$ python3 -q
>>> import numpy as np
>>> np.set_printoptions(suppress=True, linewidth=160)
>>> W0 = np.load("w.npy")
>>> W0
array([[3, 1, 3, 1, 3, 1],
       [5, 7, 5, 7, 5, 7],
       [1, 3, 1, 3, 1, 3],
       [3, 1, 3, 1, 3, 1],
       [5, 7, 5, 7, 5, 7],
       [1, 3, 1, 3, 1, 3]])
>>> rank = np.linalg.matrix_rank(W0)
>>> rank
np.int64(2)
>>> null = np.linalg.svd(W0)[2][rank:].T
>>> print([int(np.linalg.matrix_rank(np.delete(W0, i, axis=0))) for i in range(6)])
[2, 2, 2, 2, 2, 2]
>>> [int(np.linalg.matrix_rank(W0[:, :j + 1])) for j in range(6)]
[1, 2, 2, 2, 2, 2]
>>> np.round(null @ null.T, 4) + 0
array([[ 0.6667,  0.    , -0.3333,  0.    , -0.3333,  0.    ],
       [ 0.    ,  0.6667,  0.    , -0.3333,  0.    , -0.3333],
       [-0.3333,  0.    ,  0.6667,  0.    , -0.3333,  0.    ],
       [ 0.    , -0.3333,  0.    ,  0.6667,  0.    , -0.3333],
       [-0.3333,  0.    , -0.3333,  0.    ,  0.6667,  0.    ],
       [ 0.    , -0.3333,  0.    , -0.3333,  0.    ,  0.6667]])
>>> out = W0 / np.linalg.norm(W0, axis=1, keepdims=True)
>>> G = out @ out.T
>>> np.round(np.linalg.norm(out, axis=1), 4)
array([1., 1., 1., 1., 1., 1.])
>>> (np.abs(G) > 0.9).astype(int)
array([[1, 0, 0, 1, 0, 0],
       [0, 1, 1, 0, 1, 1],
       [0, 1, 1, 0, 1, 1],
       [1, 0, 0, 1, 0, 0],
       [0, 1, 1, 0, 1, 1],
       [0, 1, 1, 0, 1, 1]])
>>> G.round(4)
array([[1.    , 0.8087, 0.6   , 1.    , 0.8087, 0.6   ],
       [0.8087, 1.    , 0.9558, 0.8087, 1.    , 0.9558],
       [0.6   , 0.9558, 1.    , 0.6   , 0.9558, 1.    ],
       [1.    , 0.8087, 0.6   , 1.    , 0.8087, 0.6   ],
       [0.8087, 1.    , 0.9558, 0.8087, 1.    , 0.9558],
       [0.6   , 0.9558, 1.    , 0.6   , 0.9558, 1.    ]])
>>> G[1].round(4)
array([0.8087, 1.    , 0.9558, 0.8087, 1.    , 0.9558])
>>> np.degrees(np.arccos(np.clip(G[1, 4], -1, 1)))
np.float64(0.0)
>>> K = np.loadtxt("block6.csv", delimiter=",")
>>> print(K)
[[-2. -2.]
 [-1. -1.]]
>>> W1 = np.array([[-8, 0, -5], [6, 8, 8]])
>>> coef = np.array([-1, -2, 1])
>>> hid = np.maximum(K @ W1 + coef, 0)
>>> hid
array([[3., 0., 0.],
       [1., 0., 0.]])
>>> np.linalg.matrix_rank(hid)
np.int64(1)
>>> (hid > 0).astype(int)
array([[1, 0, 0],
       [1, 0, 0]])
>>> W2 = np.array([[0, 1, 2], [2, 0, 1], [0, 1, 2]])
>>> hid @ W2
array([[0., 3., 6.],
       [0., 1., 2.]])
>>> [round(float(x), 4) for x in np.linalg.svd(hid, compute_uv=False)[:3]]
[3.1623, 0.0]
>>> np.linalg.matrix_rank(hid, rtol=0.1)
np.int64(1)
>>> np.round(np.linalg.norm(K, 2) / np.linalg.norm(K), 4)
np.float64(1.0)
>>> np.linalg.cond(K) > 100
np.True_
>>> print(np.linalg.matrix_rank(K, rtol=0.1))
1
>>> U, sig, VT = np.linalg.svd(K, full_matrices=False)
>>> np.round(np.sqrt((sig ** 2).sum()), 4), round(np.linalg.norm(K), 4)
(np.float64(3.1623), np.float64(3.1623))
>>> U.shape, sig.shape, VT.shape
((2, 2), (2,), (2, 2))
>>> sig.round(4) + 0
array([3.1623, 0.    ])
>>> E = np.load("dump.npy")
>>> E
array([[ -0.6307,  -0.6915,  14.5425],
       [ -3.9039,  11.1014,  14.6235],
       [  5.7198, -11.1127,   3.8326],
       [  4.0309,   6.6074,   0.7483],
       [-11.0987,   4.8214,  -8.5269],
       [-10.6968,   4.3779,  14.2841],
       [  9.2592,  -8.9358,  14.0096],
       [ 10.0711,   5.7645,  -5.2122],
       [ 12.4028,   6.7275,  -7.322 ],
       [  8.5426,  -4.7959,  -6.3129],
       [  2.2165,  -5.8775,  10.7331],
       [  2.1388,  14.7415,   7.4526],
       [ -1.7711,   5.9687,   4.9138],
       [-25.561 ,  -7.5116,   2.8016],
       [  5.8423,   0.4694,  11.3773],
       [ -9.3879,   1.9917, -14.4619],
       [  6.0478,  -3.9538,  13.4732],
       [ -7.1264,   0.8357,   8.6373],
       [ -2.3114,   2.812 ,  -3.1968]])
>>> rng = np.random.default_rng(178012)
>>> lab = rng.permutation(6)
>>> lab
array([4, 5, 3, 2, 1, 0])
>>> out = W0[lab][:, lab]
>>> print(np.allclose(out, W0))
False
>>> u, g = E[0], E[12]
>>> round(u @ u, 4)
np.float64(212.3603)
>>> print(np.round(u @ g, 4))
68.4486
>>> pr = (u @ g) / (u @ u) * u
>>> round((g - pr) @ u, 4)
np.float64(0.0)
>>> print(np.round(np.outer(u, g), 4))
[[  1.117   -3.7645  -3.0991]
 [  1.2247  -4.1274  -3.3979]
 [-25.7562  86.7998  71.4589]]
>>> pr.round(4)
array([-0.2033, -0.2229,  4.6874])
>>> x = np.array([-1, 0, 2])
>>> target = E @ x
>>> np.round(np.linalg.lstsq(E, target)[0], 4) + 0
array([-1.,  0.,  2.])
>>> target = target + 0.1 * rng.normal(size=19)
>>> print(target.round(4))
[ 29.877   33.0588   2.1115  -2.4371  -5.9179  39.2498  18.9696 -20.4834 -27.0329 -21.1367  19.2876  12.602   11.6162  31.302   16.9347 -19.4928  20.998
  24.365   -4.051 ]
>>> coef, *_ = np.linalg.lstsq(E, target)
>>> [round(float(np.linalg.norm(np.linalg.solve(E.T @ E + lam * np.eye(3), E.T @ target))), 2) for lam in (0, 1, 10, 100)]
[2.24, 2.24, 2.23, 2.12]
>>> coef.round()
array([-1., -0.,  2.])
>>> G = np.cov(E, rowvar=False)
>>> np.round(np.polyfit(E[:, 1], E[:, 2], 1), 4)
array([-0.1811,  4.2434])
>>> np.median(E, axis=0)
array([2.1388, 1.9917, 4.9138])
>>> np.argsort(-E.std(axis=0).round(6), kind="stable")
array([0, 2, 1])
>>> G.shape
(3, 3)
>>> x = np.array([0, 1, -2])
>>> h = np.maximum(E @ x, 0)
>>> E * (h > 1e-9)[:, None]
array([[ -0.    ,  -0.    ,   0.    ],
       [ -0.    ,   0.    ,   0.    ],
       [  0.    ,  -0.    ,   0.    ],
       [  4.0309,   6.6074,   0.7483],
       [-11.0987,   4.8214,  -8.5269],
       [ -0.    ,   0.    ,   0.    ],
       [  0.    ,  -0.    ,   0.    ],
       [ 10.0711,   5.7645,  -5.2122],
       [ 12.4028,   6.7275,  -7.322 ],
       [  8.5426,  -4.7959,  -6.3129],
       [  0.    ,  -0.    ,   0.    ],
       [  0.    ,   0.    ,   0.    ],
       [ -0.    ,   0.    ,   0.    ],
       [ -0.    ,  -0.    ,   0.    ],
       [  0.    ,   0.    ,   0.    ],
       [ -9.3879,   1.9917, -14.4619],
       [  0.    ,  -0.    ,   0.    ],
       [ -0.    ,   0.    ,   0.    ],
       [ -2.3114,   2.812 ,  -3.1968]])
>>> print(np.flatnonzero(h > 1e-9))
[ 3  4  7  8  9 15 18]
>>> np.round(E.T @ h, 4)
array([ -38.7004,  426.245 , -949.5198])
>>> Q, _ = np.linalg.qr(np.array([[-0.1, 0.7, -1.3, -1.0],
...     [-0.3, 1.7, 1.6, -0.5],
...     [-0.1, -0.9, -0.5, 1.2],
...     [-1.2, -0.4, -2.4, -1.0]]))
>>> A = Q[:, :4]
>>> print(A.round(4))
[[-0.0803 -0.3353  0.8769 -0.3349]
 [-0.241  -0.8142 -0.4432 -0.2875]
 [-0.0803  0.4318 -0.1785 -0.8805]
 [-0.9639  0.1955  0.0526  0.1732]]
>>> # keeps lengths
>>> np.round(np.linalg.svd(A, compute_uv=False), 4)
array([1., 1., 1., 1.])
>>> print(np.round(A.sum(axis=0), 4))
[-1.3655 -0.5222  0.3079 -1.3297]
>>> np.linalg.matrix_rank(A)
np.int64(4)
>>> np.round(np.linalg.norm(A), 4)
np.float64(2.0)
>>> np.zeros(4, 4)
Traceback (most recent call last):
  File "<python-input-76>", line 1, in <module>
    np.zeros(4, 4)
    ~~~~~~~~^^^^^^
TypeError: Cannot interpret '4' as a data type
>>> np.round(A - A[0], 4) + 0
array([[ 0.    ,  0.    ,  0.    ,  0.    ],
       [-0.1606, -0.4788, -1.3201,  0.0474],
       [ 0.    ,  0.7671, -1.0554, -0.5456],
       [-0.8835,  0.5308, -0.8243,  0.508 ]])
>>> round(np.abs(A).max(), 4)
np.float64(0.9639)
>>> U, sig, VT = np.linalg.svd(A, full_matrices=False)
>>> sig.round(4)
array([1., 1., 1., 1.])
>>> np.allclose(U * sig @ VT, A)
True
>>> print(np.round(sig / sig[0], 4))
[1. 1. 1. 1.]
>>> np.round(np.cumsum(sig ** 2) / np.sum(sig ** 2), 4)
array([0.25, 0.5 , 0.75, 1.  ])
>>> x = np.array([0, -1, 3, 1])
>>> 4 - np.linalg.matrix_rank(A - np.eye(4), tol=1e-8)
np.int64(1)
>>> print(np.round(np.abs(np.linalg.eigvals(A)), 4))
[1. 1. 1. 1.]
>>> feats = np.loadtxt("m.csv", delimiter=",")
>>> feats
array([[ 0.,  1.,  0.],
       [ 0.,  1.,  0.],
       [ 0.,  1.,  1.],
       [ 0.,  1.,  0.],
       [ 5.,  1.,  4.],
       [ 0.,  1.,  1.],
       [ 0.,  1.,  0.],
       [11.,  1.,  7.],
       [ 3.,  1.,  3.],
       [ 0.,  1.,  1.],
       [ 0.,  1.,  0.],
       [ 5.,  1.,  4.],
       [ 0.,  1.,  0.],
       [ 3.,  1.,  3.],
       [ 0.,  1.,  0.],
       [ 5.,  1.,  4.],
       [13.,  1.,  8.],
       [13.,  1.,  8.],
       [11.,  1.,  7.],
       [ 7.,  1.,  5.],
       [ 0.,  1.,  0.],
       [ 1.,  1.,  2.],
       [ 9.,  1.,  6.],
       [11.,  1.,  7.]])
>>> # rows 0 and 1 are equal
>>> proj = feats @ np.linalg.solve(feats.T @ feats, feats.T)
>>> print(np.round(np.linalg.eigvalsh(proj), 4) + 0)
[0. 0. 0. 0. 0. 0. 0. 0. 0. 0. 0. 0. 0. 0. 0. 0. 0. 0. 0. 0. 0. 1. 1. 1.]
>>> np.round(np.diag(proj), 4)
array([0.1216, 0.1216, 0.113 , 0.1216, 0.0821, 0.113 , 0.1216, 0.1365, 0.1241, 0.113 , 0.1216, 0.0821, 0.1216, 0.1241, 0.1216, 0.0821, 0.2148, 0.2148, 0.1365,
       0.0702, 0.1216, 0.1961, 0.0883, 0.1365])
>>> np.round(proj @ feats[:, 1], 4)
array([1., 1., 1., 1., 1., 1., 1., 1., 1., 1., 1., 1., 1., 1., 1., 1., 1., 1., 1., 1., 1., 1., 1., 1.])
>>> print(np.round(np.trace(proj), 4))
3.0
>>> out = np.c_[feats[:, :2] @ np.array([[5, 3], [4, 0]]), np.array([3, 5, 5, 2, 4, 5, 2, 2, 1, 2, 2, 4, 4, 1, 3, 4, 5, 0, 2, 5, 1, 5, 1, 2])]
>>> out
array([[ 4.,  0.,  3.],
       [ 4.,  0.,  5.],
       [ 4.,  0.,  5.],
       [ 4.,  0.,  2.],
       [29., 15.,  4.],
       [ 4.,  0.,  5.],
       [ 4.,  0.,  2.],
       [59., 33.,  2.],
       [19.,  9.,  1.],
       [ 4.,  0.,  2.],
       [ 4.,  0.,  2.],
       [29., 15.,  4.],
       [ 4.,  0.,  4.],
       [19.,  9.,  1.],
       [ 4.,  0.,  3.],
       [29., 15.,  4.],
       [69., 39.,  5.],
       [69., 39.,  0.],
       [59., 33.,  2.],
       [39., 21.,  5.],
       [ 4.,  0.,  1.],
       [ 9.,  3.,  5.],
       [49., 27.,  1.],
       [59., 33.,  2.]])
>>> np.round(np.linalg.norm(np.linalg.qr(feats)[0].T @ out, axis=0) ** 2 / ((out ** 2).sum(axis=0) + 1e-12), 4)
array([1.    , 1.    , 0.7948])
>>> np.linalg.matrix_rank(np.c_[feats, out])
np.int64(4)
>>> np.round(np.linalg.lstsq(feats, out[:, 0])[0], 4) + 0
array([5., 4., 0.])
>>> out = np.array([[-1, -1], [0, 2], [-1, -2]])
>>> np.einsum("ik,kj->ji", feats, out)
array([[  0.,   0.,  -1.,   0.,  -9.,  -1.,   0., -18.,  -6.,  -1.,   0.,  -9.,   0.,  -6.,   0.,  -9., -21., -21., -18., -12.,   0.,  -3., -15., -18.],
       [  2.,   2.,   0.,   2., -11.,   0.,   2., -23.,  -7.,   0.,   2., -11.,   2.,  -7.,   2., -11., -27., -27., -23., -15.,   2.,  -3., -19., -23.]])
>>> np.einsum("ij,ij->i", feats, feats)
array([  1.,   1.,   2.,   1.,  42.,   2.,   1., 171.,  19.,   2.,   1.,  42.,   1.,  19.,   1.,  42., 234., 234., 171.,  75.,   1.,   6., 118., 171.])
>>> np.linalg.matrix_rank(np.vstack([feats, out.T]))
np.int64(3)
>>> np.vstack([feats, out.T]).shape
(26, 3)
>>> np.linalg.matrix_rank(feats @ out)
np.int64(2)
>>> np.einsum("ik,kj->ij", feats, out)
array([[  0.,   2.],
       [  0.,   2.],
       [ -1.,   0.],
       [  0.,   2.],
       [ -9., -11.],
       [ -1.,   0.],
       [  0.,   2.],
       [-18., -23.],
       [ -6.,  -7.],
       [ -1.,   0.],
       [  0.,   2.],
       [ -9., -11.],
       [  0.,   2.],
       [ -6.,  -7.],
       [  0.,   2.],
       [ -9., -11.],
       [-21., -27.],
       [-21., -27.],
       [-18., -23.],
       [-12., -15.],
       [  0.,   2.],
       [ -3.,  -3.],
       [-15., -19.],
       [-18., -23.]])
>>> np.einsum("ij->j", feats)
array([97., 24., 71.])
>>> out.T @ feats.T
array([[  0.,   0.,  -1.,   0.,  -9.,  -1.,   0., -18.,  -6.,  -1.,   0.,  -9.,   0.,  -6.,   0.,  -9., -21., -21., -18., -12.,   0.,  -3., -15., -18.],
       [  2.,   2.,   0.,   2., -11.,   0.,   2., -23.,  -7.,   0.,   2., -11.,   2.,  -7.,   2., -11., -27., -27., -23., -15.,   2.,  -3., -19., -23.]])
